% ipython --no-banner

In [1]: import numpy as np

In [2]: import numpy.linalg as la

In [3]: np.set_printoptions(suppress=True, linewidth=100)

In [4]: mat = np.vander(np.arange(3) - 1, 3, increasing=True)

In [5]: mat
Out[5]: 
array([[ 1, -1,  1],
       [ 1,  0,  0],
       [ 1,  1,  1]])

In [6]: M2 = la.inv(mat)

In [7]: np.round(la.cond(mat), 2)
Out[7]: np.float64(3.23)

In [8]: round(la.det(mat) * la.det(M2), 2)
Out[8]: np.float64(1.0)

In [9]: M2
Out[9]: 
array([[ 0. ,  1. ,  0. ],
       [-0.5,  0. ,  0.5],
       [ 0.5, -1. ,  0.5]])

In [10]: def softmax(z):
    ...:     e = np.exp(z - z.max(axis=-1, keepdims=True))
    ...:     return e / e.sum(axis=-1, keepdims=True)
    ...: 

In [11]: np.round(softmax(10 * mat[0]), 2) + 0
Out[11]: array([0.5, 0. , 0.5])

In [12]: np.round(softmax(mat[0]), 2)
Out[12]: array([0.47, 0.06, 0.47])

In [13]: softmax(mat).sum(axis=1)
Out[13]: array([1., 1., 1.])

In [14]: np.round(softmax(mat[0] + -2), 2)
Out[14]: array([0.47, 0.06, 0.47])

In [15]: scores = mat @ mat.T / np.sqrt(3)

In [16]: np.round(softmax(scores + np.triu(np.full(scores.shape, -np.inf), 1)), 2)
Out[16]: 
array([[1.  , 0.  , 0.  ],
       [0.5 , 0.5 , 0.  ],
       [0.19, 0.19, 0.61]])

In [17]: np.round(softmax(scores), 2)
Out[17]: 
array([[0.61, 0.19, 0.19],
       [0.33, 0.33, 0.33],
       [0.19, 0.19, 0.61]])

In [18]: hat = np.triu(np.array([[-3, 3, 3], [0, -1, 0], [-3, -1, 1]]), 1) + np.eye(3)

In [19]: M2 = hat @ mat @ la.inv(hat)

In [20]: round(float(la.det(M2)), 2)
Out[20]: 2.0

In [21]: np.trace(M2), np.trace(mat)
Out[21]: (np.float64(2.0), np.int64(2))

In [22]: np.round(np.poly(M2), 2)
Out[22]: array([ 1., -2.,  1., -2.])

In [23]: la.matrix_rank(M2)
Out[23]: np.int64(3)

In [24]: W1 = np.array([[2, 0, 2, -1, -2], [-1, 1, 0, -1, 0], [0, 1, 1, 2, 1]])

In [25]: beta = np.array([1, 3, 4, 3, 8])

In [26]: hid = np.maximum(mat @ W1 + beta, 0)

In [27]: (hid > 0).mean(axis=0)
Out[27]: array([1., 1., 1., 1., 1.])

In [28]: (hid > 0).astype(int)
Out[28]: 
array([[1, 1, 1, 1, 1],
       [1, 1, 1, 1, 1],
       [1, 1, 1, 1, 1]])

In [29]: cent = np.array([[0, -4], [4, 4], [-4, -3], [-4, 2], [4, 5]])

In [30]: W1 @ cent
Out[30]: 
array([[-12, -26],
       [  8,   6],
       [ -4,  10]])

In [31]: q = mat.astype(float).copy()

In [32]: for j in range(3):
    ...:     q[:, j] -= q[:, :j] @ (q[:, :j].T @ q[:, j])
    ...:     q[:, j] /= la.norm(q[:, j])
    ...: 

In [33]: np.round(q.T @ q, 2) + 0
Out[33]: 
array([[1., 0., 0.],
       [0., 1., 0.],
       [0., 0., 1.]])

In [34]: X = np.load("a.npy")

In [35]: X
Out[35]: 
array([[-21,  -2,   1,  -3],
       [ -1,   1,  -5,   4],
       [  3,  -3,  -7,   0],
       [ -1,   1,   3, -21]])

In [36]: q = X.astype(float).copy()

In [37]: for j in range(4):
    ...:     q[:, j] -= q[:, :j] @ (q[:, :j].T @ q[:, j])
    ...:     q[:, j] /= la.norm(q[:, j])
    ...: 

In [38]: q.round(2) + 0
Out[38]: 
array([[-0.99, -0.16,  0.  ,  0.  ],
       [-0.05,  0.3 , -0.95, -0.09],
       [ 0.14, -0.89, -0.26, -0.34],
       [-0.05,  0.3 ,  0.18, -0.94]])

In [39]: np.allclose(X @ X.T, X.T @ X)
Out[39]: False

In [40]: round(float(la.det(X)), 2)
Out[40]: -10442.0

In [41]: np.allclose(X, X.T)
Out[41]: False

In [42]: x0 = np.array([-5, 4, 4, -4])

In [43]: rhs = X @ x0

In [44]: beta, lr = np.zeros(4), 1 / la.norm(X, 2) ** 2

In [45]: for i in range(3):
    ...:     beta -= lr * X.T @ (X @ beta - rhs)
    ...:     if i % 1 == 0: print(i, round(la.norm(X @ beta - rhs), 2))
    ...: 
0 29.64
1 26.13
2 23.21

In [46]: np.round(la.cond(X), 2)
Out[46]: np.float64(8.67)

In [47]: beta.round(2)
Out[47]: array([-4.8 ,  0.31,  2.4 , -4.5 ])

In [48]: data = np.array([[0.72, 0.84, 1.02], [-0.12, 1.86, -0.21], [-1.1, 2.3, -1.63]])

In [49]: rng = np.random.default_rng(543)

In [50]: lab = rng.permutation(3)

In [51]: lab
Out[51]: array([1, 0, 2])

In [52]: M2 = data[lab][:, lab]

In [53]: round(float(np.trace(M2)), 2)
Out[53]: 0.95

In [54]: np.diag(M2)
Out[54]: array([ 1.86,  0.72, -1.63])

In [55]: M2 = data / la.norm(data, axis=1, keepdims=True)

In [56]: cov = M2 @ M2.T

In [57]: round(np.degrees(np.arccos(np.clip(cov[2, 0], -1, 1))), 2)
Out[57]: np.float64(96.59)

In [58]: cov[2].round(2)
Out[58]: array([-0.11,  0.84,  1.  ])

In [59]: np.round(np.sort(np.abs(la.eigvals(data))), 2) + 0
Out[59]: array([0.  , 0.7 , 1.65])

In [60]: round(np.trace(data), 2)
Out[60]: np.float64(0.95)

In [61]: np.allclose(data, data.T)
Out[61]: False

In [62]: np.allclose(data @ data.T, data.T @ data)
Out[62]: False

In [63]: np.round(la.matrix_power(data, 3), 2)
Out[63]: 
array([[ 0.17,  5.26,  0.13],
       [-0.21,  4.89, -0.41],
       [-0.59,  2.29, -0.89]])

In [64]: np.round((data - data.T) / 2, 2)
Out[64]: 
array([[ 0.  ,  0.48,  1.06],
       [-0.48,  0.  , -1.25],
       [-1.06,  1.25,  0.  ]])

In [65]: round(float(np.abs(la.eigvals(data)).max()), 2)
Out[65]: 1.65

In [66]: m1 = np.load("x.npy")

In [67]: m1
Out[67]: 
array([[-5,  1,  2, 10],
       [-1,  2, -2,  2],
       [ 0, -3,  4,  0]])

In [68]: M2 = m1 + rng.integers(-2, 3, (3, 2)) @ rng.integers(-2, 3, (2, 4))

In [69]: M2
Out[69]: 
array([[ 1, -3,  6, 11],
       [-3,  3, -4,  1],
       [-2, -2,  2, -1]])

In [70]: np.round(la.svd(M2 - m1, compute_uv=False), 2) + 0
Out[70]: array([9.35, 1.22, 0.  ])

In [71]: np.abs(M2 - m1).sum(axis=1)
Out[71]: array([15,  6,  6])

In [72]: la.matrix_rank(M2 - m1, tol=1e-8)
Out[72]: np.int64(2)

In [73]: M2 - m1
Out[73]: 
array([[ 6, -4,  4,  1],
       [-2,  1, -2, -1],
       [-2,  1, -2, -1]])

In [74]: m1.ravel(order="F")
Out[74]: array([-5, -1,  0,  1,  2, -3,  2, -2,  4, 10,  2,  0])

In [75]: m1.reshape(2, -1)
Out[75]: 
array([[-5,  1,  2, 10, -1,  2],
       [-2,  2,  0, -3,  4,  0]])

In [76]: m1.reshape(-1, 2)
Out[76]: 
array([[-5,  1],
       [ 2, 10],
       [-1,  2],
       [-2,  2],
       [ 0, -3],
       [ 4,  0]])

In [77]: m1.reshape(3, 5)
Traceback (most recent call last):
  Cell In[77], line 1
    m1.reshape(3, 5)
ValueError: cannot reshape array of size 12 into shape (3,5)


In [78]: T = m1.reshape(3, 2, -1)

In [79]: T.sum(axis=1)
Out[79]: 
array([[-3, 11],
       [-3,  4],
       [ 4, -3]])

In [80]: np.einsum("ihd,ihd->ih", T, T)
Out[80]: 
array([[ 26, 104],
       [  5,   8],
       [  9,  16]])

In [81]: T.transpose(1, 0, 2)
Out[81]: 
array([[[-5,  1],
        [-1,  2],
        [ 0, -3]],

       [[ 2, 10],
        [-2,  2],
        [ 4,  0]]])

In [82]: U, sv, Vh = la.svd(m1)

In [83]: vecs = Vh[:(sv > 1e-8).sum()]

In [84]: x0 = m1[2] + -2 * m1[0] + rng.integers(2) * np.eye(4)[2]

In [85]: x0
Out[85]: array([ 10.,  -5.,   1., -20.])

In [86]: round(la.norm(x0 - vecs.T @ vecs @ x0), 2)
Out[86]: np.float64(0.59)

In [87]: np.allclose(vecs.T @ vecs @ x0, x0)
Out[87]: False

In [88]: np.round(vecs.T @ vecs, 2)
Out[88]: 
array([[ 0.19, -0.06, -0.05, -0.39],
       [-0.06,  0.38, -0.47,  0.12],
       [-0.05, -0.47,  0.65,  0.09],
       [-0.39,  0.12,  0.09,  0.78]])

In [89]: np.allclose(m1[:-1].T @ la.lstsq(m1[:-1].T, m1[-1])[0], m1[-1])
Out[89]: True

In [90]: round(np.trace(la.pinv(m1) @ m1), 2)
Out[90]: np.float64(2.0)

In [91]: np.round(m1 @ la.pinv(m1) @ m1, 2) + 0
Out[91]: 
array([[-5.,  1.,  2., 10.],
       [-1.,  2., -2.,  2.],
       [ 0., -3.,  4.,  0.]])

In [92]: la.lstsq(m1[:-1].T, m1[-1])[2]
Out[92]: np.int32(2)

In [93]: np.unique(m1.round(6), axis=0).shape
Out[93]: (3, 4)

In [94]: cov = m1.T @ m1

In [95]: np.round(la.eigvalsh(cov)[::-1], 2) + 0
Out[95]: array([134.41,  33.59,   0.  ,   0.  ])

In [96]: feats = np.load("w.npy")

In [97]: feats
Out[97]: 
array([[-1,  1, -2, -2],
       [ 3,  6,  3,  3],
       [-1,  4, -3, -3]])

In [98]: U, sv, Vh = la.svd(feats)

In [99]: sv.round(2) + 0
Out[99]: array([8.03, 6.6 , 0.  ])

In [100]: np.argmax(sv[:-1] / (sv[1:] + 1e-6)) + 1
Out[100]: np.int64(2)

In [101]: M2 = U[:, :2] @ np.diag(sv[:2]) @ Vh[:2]

In [102]: la.matrix_rank(M2)
Out[102]: np.int64(2)

In [103]: np.round(np.abs(feats - M2).max(), 2)
Out[103]: np.float64(0.0)

In [104]: rank = la.matrix_rank(feats)

In [105]: rank
Out[105]: np.int64(2)

In [106]: null = la.svd(feats)[2][rank:].T

In [107]: [int(la.matrix_rank(feats[:i])) for i in range(1, len(feats) + 1)]
Out[107]: [1, 2, 2]

In [108]: np.round(feats @ null, 2) + 0
Out[108]: 
array([[0., 0.],
       [0., 0.],
       [0., 0.]])

In [109]: round(la.norm(feats, 2) / la.norm(feats), 2)
Out[109]: np.float64(0.77)

In [110]: [round(float(x), 2) for x in la.svd(feats, compute_uv=False)[:3]]
Out[110]: [8.03, 6.6, 0.0]

In [111]: la.matrix_rank(feats, rtol=0.1)
Out[111]: np.int64(2)

In [112]: cent = np.array([[1, 5, 2], [3, 0, 4], [0, 1, 2]])

In [113]: F = (rng.random((17, 3)) < 0.25) @ cent

In [114]: F
Out[114]: 
array([[0, 0, 0],
       [3, 0, 4],
       [0, 1, 2],
       [0, 0, 0],
       [3, 1, 6],
       [0, 0, 0],
       [1, 5, 2],
       [0, 1, 2],
       [0, 0, 0],
       [0, 0, 0],
       [0, 1, 2],
       [3, 0, 4],
       [0, 0, 0],
       [3, 0, 4],
       [3, 0, 4],
       [0, 1, 2],
       [3, 0, 4]])

In [115]: q, R = la.qr(F)

In [116]: np.round(np.abs(np.diag(R)), 2)
Out[116]: array([7.42, 5.37, 3.79])

In [117]: np.allclose(R.T @ R, F.T @ F)
Out[117]: True

In [118]: round(abs(R[0, 0]), 2), round(la.norm(F[:, 0]), 2)
Out[118]: (np.float64(7.42), np.float64(7.42))

In [119]: d = la.norm(F[:, None] - F[None], axis=-1)

In [120]: la.matrix_rank(d ** 2)
Out[120]: np.int64(5)

In [121]: (d + 1e9 * np.eye(17)).round(6).argmin(axis=1)
Out[121]: array([ 3, 11,  7,  0,  1,  0,  2,  2,  0,  0,  2,  1,  0,  1,  1,  2,  1])

In [122]: np.unravel_index(d.round(6).argmax(), d.shape)
Out[122]: (np.int64(0), np.int64(4))

In [123]: np.round(la.norm(F - F.mean(axis=0), axis=1), 2)
Out[123]: 
array([2.47, 2.73, 1.2 , 2.47, 4.33, 2.47, 4.41, 1.2 , 2.47, 2.47, 1.2 , 2.73, 2.47, 2.73, 2.73,
       1.2 , 2.73])

In [124]: d.shape
Out[124]: (17, 17)

In [125]: np.flatnonzero(d[4] < d.mean() / 2)
Out[125]: array([4])

In [126]: np.round(la.norm(F, axis=1), 2)
Out[126]: 
array([0.  , 5.  , 2.24, 0.  , 6.78, 0.  , 5.48, 2.24, 0.  , 0.  , 2.24, 5.  , 0.  , 5.  , 5.  ,
       2.24, 5.  ])

In [127]: d.mean(axis=1).argmax()
Out[127]: np.int64(6)

In [128]: d[:5, :5].round(2)
Out[128]: 
array([[0.  , 5.  , 2.24, 0.  , 6.78],
       [5.  , 0.  , 3.74, 5.  , 2.24],
       [2.24, 3.74, 0.  , 2.24, 5.  ],
       [0.  , 5.  , 2.24, 0.  , 6.78],
       [6.78, 2.24, 5.  , 6.78, 0.  ]])

In [129]: A = np.load("run15.npy")

In [130]: A
Out[130]: 
array([[-57.02,  -6.39,  22.45],
       [-55.44,  -6.13,  22.17],
       [-46.7 ,  -4.72,  20.49],
       [-37.42,  -3.4 ,  18.5 ],
       [-30.89,  -2.59,  16.94],
       [-23.7 ,  -1.86,  15.01],
       [-11.41,  -1.07,  10.92],
       [ -0.76,  -1.18,   5.12],
       [  1.09,  -1.23,   2.66],
       [  1.14,  -1.21,   2.47],
       [ -0.39,   0.35,  -0.2 ],
       [ -1.98,   1.92,  -0.59],
       [ -4.78,   5.8 ,  -0.37],
       [ -6.07,   8.32,   0.1 ],
       [ -6.71,   9.85,   0.45],
       [ -8.07,  14.17,   1.58],
       [ -9.28,  21.44,   3.76],
       [ -9.52,  29.91,   6.51],
       [ -9.  ,  37.14,   8.95],
       [ -8.39,  41.85,  10.56],
       [ -5.25,  57.  ,  15.85],
       [ -1.88,  68.7 ,  19.99]])

In [131]: Xc = A - A.mean(axis=0)

In [132]: U, sv, Vh = la.svd(Xc, full_matrices=False)

In [133]: la.matrix_rank(Xc)
Out[133]: np.int64(3)

In [134]: np.round(np.abs(Vh[-1]), 2)
Out[134]: array([0.41, 0.18, 0.89])

In [135]: sv.round(2)
Out[135]: array([110.21,  76.77,  15.21])

In [136]: np.round(sv ** 2 / (sv ** 2).sum(), 2)
Out[136]: array([0.66, 0.32, 0.01])

In [137]: np.searchsorted(np.cumsum(sv ** 2) / (sv ** 2).sum(), 0.9) + 1
Out[137]: np.int64(2)

In [138]: np.round((sv ** 2).sum() ** 2 / (sv ** 4).sum(), 2)
Out[138]: np.float64(1.83)

In [139]: M = np.loadtxt("data.csv", delimiter=",")

In [140]: M
Out[140]: 
array([[2., 0., 0., 0.],
       [2., 0., 0., 0.],
       [1., 0., 1., 0.],
       [2., 0., 1., 2.]])

In [141]: la.matrix_rank(M - M[0, 0] * np.eye(4))
Out[141]: np.int64(3)

In [142]: U, sv, Vh = la.svd(M)

In [143]: vecs = Vh[:(sv > 1e-8).sum()]

In [144]: x0 = M[3] + 2 * M[1] + rng.integers(2) * np.eye(4)[0]

In [145]: x0
Out[145]: array([6., 0., 1., 2.])

In [146]: np.round(vecs.T @ vecs, 2) + 0
Out[146]: 
array([[1., 0., 0., 0.],
       [0., 0., 0., 0.],
       [0., 0., 1., 0.],
       [0., 0., 0., 1.]])

In [147]: round(la.norm(x0 - vecs.T @ vecs @ x0), 2)
Out[147]: np.float64(0.0)

In [148]: U, sv, Vh = la.svd(M)

In [149]: np.argmax(sv[:-1] / (sv[1:] + 1e-6)) + 1
Out[149]: np.int64(3)

In [150]: sv.round(2) + 0
Out[150]: array([3.93, 1.68, 0.86, 0.  ])

In [151]: M2 = U[:, :3] @ np.diag(sv[:3]) @ Vh[:3]

In [152]: round(la.norm(M - M2, 2), 2), round(sv[3], 2)
Out[152]: (np.float64(0.0), np.float64(0.0))

In [153]: M2.round(2) + 0
Out[153]: 
array([[2., 0., 0., 0.],
       [2., 0., 0., 0.],
       [1., 0., 1., 0.],
       [2., 0., 1., 2.]])

In [154]: la.matrix_rank(M2)
Out[154]: np.int64(3)

In [155]: M.sum(axis=1)
Out[155]: array([2., 2., 2., 5.])

In [156]: np.diff(M, axis=0)
Out[156]: 
array([[ 0.,  0.,  0.,  0.],
       [-1.,  0.,  1.,  0.],
       [ 1.,  0.,  0.,  2.]])

In [157]: np.unravel_index(np.abs(M).argmax(), M.shape)
Out[157]: (np.int64(0), np.int64(0))

In [158]: M.mean(axis=0)
Out[158]: array([1.75, 0.  , 0.5 , 0.5 ])

In [159]: M.sum(axis=0)
Out[159]: array([7., 0., 2., 2.])

In [160]: M.shape
Out[160]: (4, 4)
